% python3 -q
>>> import numpy as np
>>> import numpy.linalg as la
>>> np.set_printoptions(precision=3, suppress=True, linewidth=160)
>>> A = np.array([[0, 0, 0, 0, 0, 1, 0],
...     [0, 0, 0, 1, 1, 0, 0],
...     [0, 0, 0, 0, 0, 0, 0],
...     [0, 1, 0, 0, 1, 0, 0],
...     [0, 1, 0, 1, 0, 0, 0],
...     [1, 0, 0, 0, 0, 0, 0],
...     [0, 0, 0, 0, 0, 0, 0]])
>>> A
array([[0, 0, 0, 0, 0, 1, 0],
       [0, 0, 0, 1, 1, 0, 0],
       [0, 0, 0, 0, 0, 0, 0],
       [0, 1, 0, 0, 1, 0, 0],
       [0, 1, 0, 1, 0, 0, 0],
       [1, 0, 0, 0, 0, 0, 0],
       [0, 0, 0, 0, 0, 0, 0]])
>>> ev, vecs = la.eigh(A)
>>> np.round(la.svd(A, compute_uv=False), 3) + 0
array([2., 1., 1., 1., 1., 0., 0.])
>>> np.round(vecs.T @ vecs, 3) + 0
array([[1., 0., 0., 0., 0., 0., 0.],
       [0., 1., 0., 0., 0., 0., 0.],
       [0., 0., 1., 0., 0., 0., 0.],
       [0., 0., 0., 1., 0., 0., 0.],
       [0., 0., 0., 0., 1., 0., 0.],
       [0., 0., 0., 0., 0., 1., 0.],
       [0., 0., 0., 0., 0., 0., 1.]])
>>> np.abs(vecs[:, -1]).round(6).argmax()
np.int64(1)
>>> (ev > 1e-8).sum(), (ev < -1e-8).sum()
(np.int64(2), np.int64(3))
>>> try:
...     la.cholesky(A)
... except la.LinAlgError as e:
...     print("failed:", e)
... 
failed: Matrix is not positive definite
>>> [round(float(la.det(A[:i, :i])), 2) + 0 for i in range(1, 8)]
[0.0, 0.0, 0.0, 0.0, 0.0, 0.0, 0.0]
>>> round(la.eigvalsh(A).min(), 3)
np.float64(-1.0)
>>> W = np.array([[4, -5, -2, -3, -3],
...     [5, -5, 4, -5, 2],
...     [-4, -1, -3, 0, 4],
...     [3, -5, 4, -1, -5],
...     [3, 3, 1, -2, 4],
...     [-5, -2, -5, 4, -3],
...     [5, 0, -5, -1, 4]])
>>> beta = np.array([0, -3, 1, -1, 0])
>>> hid = np.maximum(A @ W + beta, 0)
>>> (hid > 0).astype(int)
array([[0, 0, 0, 1, 0],
       [1, 0, 1, 0, 0],
       [0, 0, 1, 0, 0],
       [1, 0, 1, 0, 1],
       [1, 0, 1, 0, 0],
       [1, 0, 0, 0, 0],
       [0, 0, 1, 0, 0]])
>>> la.matrix_rank(hid)
np.int64(4)
>>> basis = np.array([[1, -1, 0], [1, 3, 3], [-3, -1, 3], [3, -3, 2], [3, -1, -3]])
>>> hid @ basis
array([[  9,  -9,   6],
       [-12, -12,  18],
       [ -3,  -1,   3],
       [  8, -20,   0],
       [-19, -17,  27],
       [  4,  -4,   0],
       [ -3,  -1,   3]])
>>> np.abs(np.diag(la.qr(A)[1])) > 1e-9
array([ True,  True, False,  True,  True,  True, False])
>>> np.allclose(A[:-1].T @ la.lstsq(A[:-1].T, A[-1])[0], A[-1])
True
>>> mat, _ = la.qr(np.array([[-0.4, 1.0, 0.7, -2.0, 0.1, -0.9, 0.8],
...     [1.3, -0.9, -0.6, 2.5, -0.8, -0.9, 0.3],
...     [1.1, 0.3, 0.4, -1.0, -0.4, 0.6, 0.8],
...     [-0.8, -0.3, -1.9, 1.0, 0.0, 3.4, -0.5],
...     [1.1, -0.4, 0.5, -1.1, -0.4, 1.0, 0.1],
...     [-0.8, -0.4, 0.8, -0.1, 0.3, 0.5, 0.9],
...     [1.2, 1.4, 0.1, -0.9, 0.4, -0.5, 0.0]]))
>>> mat
array([[-0.151,  0.502, -0.178, -0.164,  0.648, -0.016,  0.496],
       [ 0.492, -0.489,  0.191,  0.439,  0.369, -0.124,  0.372],
       [ 0.416,  0.103, -0.081, -0.297,  0.307, -0.593, -0.525],
       [-0.303, -0.115,  0.775, -0.372, -0.025, -0.342,  0.2  ],
       [ 0.416, -0.237, -0.237, -0.694, -0.246,  0.168,  0.379],
       [-0.303, -0.163, -0.463,  0.144, -0.292, -0.679,  0.315],
       [ 0.454,  0.634,  0.233,  0.227, -0.451, -0.161,  0.239]])
>>> np.round(mat.T @ mat, 3) + 0
array([[1., 0., 0., 0., 0., 0., 0.],
       [0., 1., 0., 0., 0., 0., 0.],
       [0., 0., 1., 0., 0., 0., 0.],
       [0., 0., 0., 1., 0., 0., 0.],
       [0., 0., 0., 0., 1., 0., 0.],
       [0., 0., 0., 0., 0., 1., 0.],
       [0., 0., 0., 0., 0., 0., 1.]])
>>> la.pinv(mat)
array([[-0.151,  0.492,  0.416, -0.303,  0.416, -0.303,  0.454],
       [ 0.502, -0.489,  0.103, -0.115, -0.237, -0.163,  0.634],
       [-0.178,  0.191, -0.081,  0.775, -0.237, -0.463,  0.233],
       [-0.164,  0.439, -0.297, -0.372, -0.694,  0.144,  0.227],
       [ 0.648,  0.369,  0.307, -0.025, -0.246, -0.292, -0.451],
       [-0.016, -0.124, -0.593, -0.342,  0.168, -0.679, -0.161],
       [ 0.496,  0.372, -0.525,  0.2  ,  0.379,  0.315,  0.239]])
>>> la.svd(mat, compute_uv=False)
array([1., 1., 1., 1., 1., 1., 1.])
>>> U, sv, vt = la.svd(mat, full_matrices=False)
>>> sv
array([1., 1., 1., 1., 1., 1., 1.])
>>> sv / sv[0]
array([1., 1., 1., 1., 1., 1., 1.])
>>> (sv > 1e-8).sum()
np.int64(7)
>>> np.round(vt @ vt.T, 3) + 0
array([[1., 0., 0., 0., 0., 0., 0.],
       [0., 1., 0., 0., 0., 0., 0.],
       [0., 0., 1., 0., 0., 0., 0.],
       [0., 0., 0., 1., 0., 0., 0.],
       [0., 0., 0., 0., 1., 0., 0.],
       [0., 0., 0., 0., 0., 1., 0.],
       [0., 0., 0., 0., 0., 0., 1.]])
>>> round(np.sqrt((sv ** 2).sum()), 3), round(float(la.norm(mat)), 3)
(np.float64(2.646), 2.646)
>>> np.round(U.T @ mat @ vt.T, 3) + 0
array([[1., 0., 0., 0., 0., 0., 0.],
       [0., 1., 0., 0., 0., 0., 0.],
       [0., 0., 1., 0., 0., 0., 0.],
       [0., 0., 0., 1., 0., 0., 0.],
       [0., 0., 0., 0., 1., 0., 0.],
       [0., 0., 0., 0., 0., 1., 0.],
       [0., 0., 0., 0., 0., 0., 1.]])
>>> np.cumsum(sv ** 2) / np.sum(sv ** 2)
array([0.143, 0.286, 0.429, 0.571, 0.714, 0.857, 1.   ])
>>> M2 = la.inv(mat)
>>> la.inv(M2)
array([[-0.151,  0.502, -0.178, -0.164,  0.648, -0.016,  0.496],
       [ 0.492, -0.489,  0.191,  0.439,  0.369, -0.124,  0.372],
       [ 0.416,  0.103, -0.081, -0.297,  0.307, -0.593, -0.525],
       [-0.303, -0.115,  0.775, -0.372, -0.025, -0.342,  0.2  ],
       [ 0.416, -0.237, -0.237, -0.694, -0.246,  0.168,  0.379],
       [-0.303, -0.163, -0.463,  0.144, -0.292, -0.679,  0.315],
       [ 0.454,  0.634,  0.233,  0.227, -0.451, -0.161,  0.239]])
>>> la.det(mat) * M2
array([[-0.151,  0.492,  0.416, -0.303,  0.416, -0.303,  0.454],
       [ 0.502, -0.489,  0.103, -0.115, -0.237, -0.163,  0.634],
       [-0.178,  0.191, -0.081,  0.775, -0.237, -0.463,  0.233],
       [-0.164,  0.439, -0.297, -0.372, -0.694,  0.144,  0.227],
       [ 0.648,  0.369,  0.307, -0.025, -0.246, -0.292, -0.451],
       [-0.016, -0.124, -0.593, -0.342,  0.168, -0.679, -0.161],
       [ 0.496,  0.372, -0.525,  0.2  ,  0.379,  0.315,  0.239]])
>>> np.round(mat @ M2, 3) + 0
array([[1., 0., 0., 0., 0., 0., 0.],
       [0., 1., 0., 0., 0., 0., 0.],
       [0., 0., 1., 0., 0., 0., 0.],
       [0., 0., 0., 1., 0., 0., 0.],
       [0., 0., 0., 0., 1., 0., 0.],
       [0., 0., 0., 0., 0., 1., 0.],
       [0., 0., 0., 0., 0., 0., 1.]])
>>> M2
array([[-0.151,  0.492,  0.416, -0.303,  0.416, -0.303,  0.454],
       [ 0.502, -0.489,  0.103, -0.115, -0.237, -0.163,  0.634],
       [-0.178,  0.191, -0.081,  0.775, -0.237, -0.463,  0.233],
       [-0.164,  0.439, -0.297, -0.372, -0.694,  0.144,  0.227],
       [ 0.648,  0.369,  0.307, -0.025, -0.246, -0.292, -0.451],
       [-0.016, -0.124, -0.593, -0.342,  0.168, -0.679, -0.161],
       [ 0.496,  0.372, -0.525,  0.2  ,  0.379,  0.315,  0.239]])
>>> np.round(la.slogdet(mat)[0], 3)
np.float64(1.0)
>>> round(la.cond(mat), 3)
np.float64(1.0)
>>> np.allclose(M2, mat.T)
True
>>> np.round(M2 @ M2.T, 3) + 0
array([[1., 0., 0., 0., 0., 0., 0.],
       [0., 1., 0., 0., 0., 0., 0.],
       [0., 0., 1., 0., 0., 0., 0.],
       [0., 0., 0., 1., 0., 0., 0.],
       [0., 0., 0., 0., 1., 0., 0.],
       [0., 0., 0., 0., 0., 1., 0.],
       [0., 0., 0., 0., 0., 0., 1.]])
>>> round(float(M2[:, 2] @ M2[:, 4]), 3)
0.0
>>> la.svd(M2, compute_uv=False)
array([1., 1., 1., 1., 1., 1., 1.])
>>> la.norm(M2, axis=0)
array([1., 1., 1., 1., 1., 1., 1.])
